In [1]: import numpy as np

In [2]: np.set_printoptions(precision=2, suppress=True, linewidth=120)

In [3]: rng = np.random.default_rng(8676)

In [4]: A = np.eye(7, dtype=int)[rng.permutation(7)] * np.array([0, -3, 0, 0, -3, 2, 3])

In [5]: A
Out[5]: 
array([[ 0, -3,  0,  0,  0,  0,  0],
       [ 0,  0,  0,  0,  0,  0,  0],
       [ 0,  0,  0,  0,  0,  0,  3],
       [ 0,  0,  0,  0,  0,  0,  0],
       [ 0,  0,  0,  0,  0,  0,  0],
       [ 0,  0,  0,  0, -3,  0,  0],
       [ 0,  0,  0,  0,  0,  2,  0]])

In [6]: U, s, Vt = np.linalg.svd(A)

In [7]: evecs = Vt[:(s > 1e-8).sum()]

In [8]: x = A[3] + 3 * A[2] + rng.integers(2) * np.eye(7)[2]

In [9]: x
Out[9]: array([0., 0., 0., 0., 0., 0., 9.])

In [10]: np.diag(evecs.T @ evecs)
Out[10]: array([0., 1., 0., 0., 1., 1., 1.])

In [11]: evecs.T @ evecs
Out[11]: 
array([[0., 0., 0., 0., 0., 0., 0.],
       [0., 1., 0., 0., 0., 0., 0.],
       [0., 0., 0., 0., 0., 0., 0.],
       [0., 0., 0., 0., 0., 0., 0.],
       [0., 0., 0., 0., 1., 0., 0.],
       [0., 0., 0., 0., 0., 1., 0.],
       [0., 0., 0., 0., 0., 0., 1.]])

In [12]: np.linalg.matrix_rank(np.vstack([A, x]))
Out[12]: np.int64(4)

In [13]: x = np.array([3, 1, 1, 0, -1, 1, -3])

In [14]: h1 = np.maximum(A @ x, 0)

In [15]: np.flatnonzero(h1 > 1e-9)
Out[15]: array([5, 6])

In [16]: A * (h1 > 1e-9)[:, None]
Out[16]: 
array([[ 0,  0,  0,  0,  0,  0,  0],
       [ 0,  0,  0,  0,  0,  0,  0],
       [ 0,  0,  0,  0,  0,  0,  0],
       [ 0,  0,  0,  0,  0,  0,  0],
       [ 0,  0,  0,  0,  0,  0,  0],
       [ 0,  0,  0,  0, -3,  0,  0],
       [ 0,  0,  0,  0,  0,  2,  0]])

In [17]: A.T @ h1
Out[17]: array([ 0,  0,  0,  0, -9,  4,  0])

In [18]: np.maximum(A @ (3 * x), 0)
Out[18]: array([0, 0, 0, 0, 0, 9, 6])

In [19]: h1
Out[19]: array([0, 0, 0, 0, 0, 3, 2])

In [20]: x = np.array([1, 0, 1, 0, 2, 0, 0])

In [21]: np.einsum("ij,j->i", A, x)
Out[21]: array([ 0,  0,  0,  0,  0, -6,  0])

In [22]: np.sign((A @ x).round(6))
Out[22]: array([ 0,  0,  0,  0,  0, -1,  0])

In [23]: A @ (2 * x)
Out[23]: array([  0,   0,   0,   0,   0, -12,   0])

In [24]: np.linalg.norm(A @ x) <= np.linalg.norm(A, 2) * np.linalg.norm(x) + 1e-9
Out[24]: np.True_

In [25]: A * x
Out[25]: 
array([[ 0,  0,  0,  0,  0,  0,  0],
       [ 0,  0,  0,  0,  0,  0,  0],
       [ 0,  0,  0,  0,  0,  0,  0],
       [ 0,  0,  0,  0,  0,  0,  0],
       [ 0,  0,  0,  0,  0,  0,  0],
       [ 0,  0,  0,  0, -6,  0,  0],
       [ 0,  0,  0,  0,  0,  0,  0]])

In [26]: np.abs(np.diag(np.linalg.qr(A)[1])) > 1e-9
Out[26]: array([False, False, False, False,  True,  True, False])

In [27]: arr = np.loadtxt("arr.csv", delimiter=",")

In [28]: arr
Out[28]: 
array([[5., 2., 2., 5.],
       [1., 2., 0., 1.],
       [0., 0., 0., 0.],
       [9., 2., 3., 7.],
       [6., 4., 1., 4.],
       [5., 3., 0., 3.],
       [0., 0., 0., 0.],
       [5., 2., 1., 3.],
       [2., 3., 1., 2.],
       [1., 2., 0., 1.],
       [1., 2., 0., 1.],
       [1., 1., 1., 1.],
       [4., 1., 0., 2.],
       [0., 0., 0., 0.],
       [1., 1., 1., 1.],
       [9., 2., 3., 7.],
       [0., 0., 0., 0.],
       [0., 0., 0., 0.],
       [5., 2., 1., 3.],
       [1., 2., 0., 1.],
       [5., 2., 1., 3.],
       [1., 2., 0., 1.],
       [4., 0., 2., 4.],
       [6., 3., 3., 6.],
       [4., 1., 0., 2.],
       [1., 1., 1., 1.],
       [1., 2., 0., 1.],
       [0., 0., 0., 0.],
       [4., 1., 0., 2.],
       [1., 2., 0., 1.],
       [0., 0., 0., 0.],
       [5., 1., 3., 5.],
       [4., 0., 2., 4.],
       [0., 0., 0., 0.],
       [0., 0., 0., 0.],
       [1., 1., 1., 1.],
       [5., 2., 2., 5.],
       [9., 3., 2., 7.],
       [5., 2., 2., 5.],
       [1., 2., 0., 1.],
       [4., 0., 2., 4.]])

In [29]: q, evecs = np.linalg.qr(arr[:, :3])[0], np.linalg.qr(arr[:, 3:])[0]

In [30]: s = np.linalg.svd(q.T @ evecs, compute_uv=False)

In [31]: np.degrees(np.arccos(s.clip(0, 1)))
Out[31]: array([5.84])

In [32]: Ac = arr - arr.mean(axis=0)

In [33]: evecs = np.linalg.svd(Ac)[2][:1]

In [34]: other = Ac - Ac @ evecs.T @ evecs

In [35]: np.linalg.norm(other, axis=1).round(6).argmax()
Out[35]: np.int64(4)

In [36]: np.cov(Ac @ evecs.T, rowvar=False)
Out[36]: array(12.93)

In [37]: np.diag(evecs.T @ evecs)
Out[37]: array([0.55, 0.03, 0.06, 0.36])

In [38]: x = np.array([-3, -2, -3, -2])

In [39]: rhs = arr @ x

In [40]: np.linalg.lstsq(arr, rhs)[0]
Out[40]: array([-3., -2., -3., -2.])

In [41]: np.round(np.linalg.pinv(arr) @ arr, 2) + 0
Out[41]: 
array([[1., 0., 0., 0.],
       [0., 1., 0., 0.],
       [0., 0., 1., 0.],
       [0., 0., 0., 1.]])

In [42]: rhs
Out[42]: 
array([-35.,  -9.,   0., -54., -37., -27.,   0., -28., -19.,  -9.,  -9., -10., -18.,   0., -10., -54.,   0.,   0.,
       -28.,  -9., -28.,  -9., -26., -45., -18., -10.,  -9.,   0., -18.,  -9.,   0., -36., -26.,   0.,   0., -10.,
       -35., -53., -35.,  -9., -26.])

In [43]: rhs = rhs + 0.02 * rng.normal(size=41)

In [44]: rhs.round(2) + 0
Out[44]: 
array([-35.  ,  -8.96,  -0.01, -54.02, -36.99, -26.98,  -0.03, -28.  , -19.01,  -8.99,  -8.99,  -9.99, -18.01,   0.  ,
       -10.  , -54.  ,   0.01,   0.04, -28.  ,  -9.02, -28.  ,  -9.  , -26.02, -45.  , -18.01, -10.03,  -8.97,   0.  ,
       -18.02,  -9.  ,  -0.01, -35.99, -25.98,  -0.01,  -0.02, -10.01, -35.04, -52.96, -34.97,  -9.03, -26.02])

In [45]: beta, *_ = np.linalg.lstsq(arr, rhs)

In [46]: beta
Out[46]: array([-3.01, -2.  , -3.01, -1.99])

In [47]: np.round(np.linalg.norm(rhs - arr @ beta), 2)
Out[47]: np.float64(0.12)

In [48]: np.linalg.norm(arr, axis=1).argmax()
Out[48]: np.int64(3)

In [49]: np.linalg.norm(arr, axis=0)
Out[49]: array([25.04, 11.14,  8.54, 20.27])

In [50]: round(np.linalg.norm(arr[40], 1), 2), round(np.linalg.norm(arr[40], np.inf), 2)
Out[50]: (np.float64(10.0), np.float64(4.0))

In [51]: M = np.load("sample17.npy")

In [52]: M
Out[52]: 
array([[5., 1., 0., 0., 0., 0., 0., 0., 0., 0., 0., 0., 0.],
       [0., 5., 1., 0., 0., 0., 0., 0., 0., 0., 0., 0., 0.],
       [0., 0., 5., 1., 0., 0., 0., 0., 0., 0., 0., 0., 0.],
       [0., 0., 0., 5., 1., 0., 0., 0., 0., 0., 0., 0., 0.],
       [0., 0., 0., 0., 5., 1., 0., 0., 0., 0., 0., 0., 0.],
       [0., 0., 0., 0., 0., 5., 1., 0., 0., 0., 0., 0., 0.],
       [0., 0., 0., 0., 0., 0., 5., 1., 0., 0., 0., 0., 0.],
       [0., 0., 0., 0., 0., 0., 0., 5., 1., 0., 0., 0., 0.],
       [0., 0., 0., 0., 0., 0., 0., 0., 5., 1., 0., 0., 0.],
       [0., 0., 0., 0., 0., 0., 0., 0., 0., 5., 1., 0., 0.],
       [0., 0., 0., 0., 0., 0., 0., 0., 0., 0., 5., 1., 0.],
       [0., 0., 0., 0., 0., 0., 0., 0., 0., 0., 0., 5., 1.],
       [0., 0., 0., 0., 0., 0., 0., 0., 0., 0., 0., 0., 5.]])

In [53]: x = np.array([0, 4, 2, 5, 5, 2, 2, 3, 1, 0, 0, 1, 0])

In [54]: rhs = M @ x

In [55]: beta, lr = np.zeros(13), 1 / np.linalg.norm(M, 2) ** 2

In [56]: for i in range(40):
    ...:     beta -= lr * M.T @ (M @ beta - rhs)
    ...:     if i % 10 == 0: print(i, round(np.linalg.norm(M @ beta - rhs), 2))
    ...: 
0 6.73
10 0.01
20 0.0
30 0.0

In [57]: beta.round(2) + 0
Out[57]: array([0., 4., 2., 5., 5., 2., 2., 3., 1., 0., 0., 1., 0.])

In [58]: np.round(np.linalg.cond(M), 2)
Out[58]: np.float64(1.48)

In [59]: other = M + rng.integers(-2, 3, (13, 8)) @ rng.integers(-2, 3, (8, 13))

In [60]: other
Out[60]: 
array([[  5.,  -4.,  -3.,  -2.,   5.,  -1.,  -5.,   3.,   3.,  -1.,  -5.,   1.,   7.],
       [ 12.,   2.,   0.,   3.,   1.,   3.,  -1.,   9.,  -4.,  -4.,   5.,   8.,  -8.],
       [  0.,   3.,  -1.,  -2.,   3.,   8.,   3.,   1.,   0.,   2.,  -1.,   1.,   3.],
       [-20.,  10.,  -8.,   6.,  -2.,   5.,   7., -10.,  10.,   6., -19.,  -4.,  -4.],
       [  2.,  -6.,  -2.,   2.,  11.,  -5.,   6.,  -4.,   2.,  -8.,  -4.,  18., -10.],
       [  6.,  -5.,  -7.,   6.,  -1.,   4.,   0.,   4.,  -9.,   0.,   7.,   6.,   3.],
       [  2.,   1.,  -7.,   8.,  -7.,   5.,   1.,   9.,  -6.,   2.,   0.,  -1.,  -2.],
       [ -1.,  -2.,  -7.,   3.,   4.,   1.,  -1.,  13.,   0.,  -6.,   4.,   5.,   4.],
       [  1.,  -2.,   5.,   1.,   0.,  -6.,   0.,   1.,   1.,  -6.,  11.,   2.,   2.],
       [ -5.,   0.,   0.,  -7.,   7.,   0.,   3.,  -4.,   3.,   0.,   1.,   3.,   8.],
       [  3.,  -1.,   6.,   3.,  -5.,  -3.,  -6.,   6.,  -4.,  -4.,  12.,  -3.,   0.],
       [ -8.,   3., -10.,   7.,  -4.,   1.,   7.,  -7.,   0.,   5.,  -9.,  10.,  -6.],
       [ -5.,   3.,  -6.,   7.,  -1.,   3.,   1.,   9.,   1.,  -9.,   0.,   6.,  -2.]])

In [61]: np.round(np.linalg.svd(other - M, compute_uv=False), 2) + 0
Out[61]: array([47.76, 33.55, 28.01, 21.05, 17.2 , 14.62, 12.  ,  3.29,  0.  ,  0.  ,  0.  ,  0.  ,  0.  ])
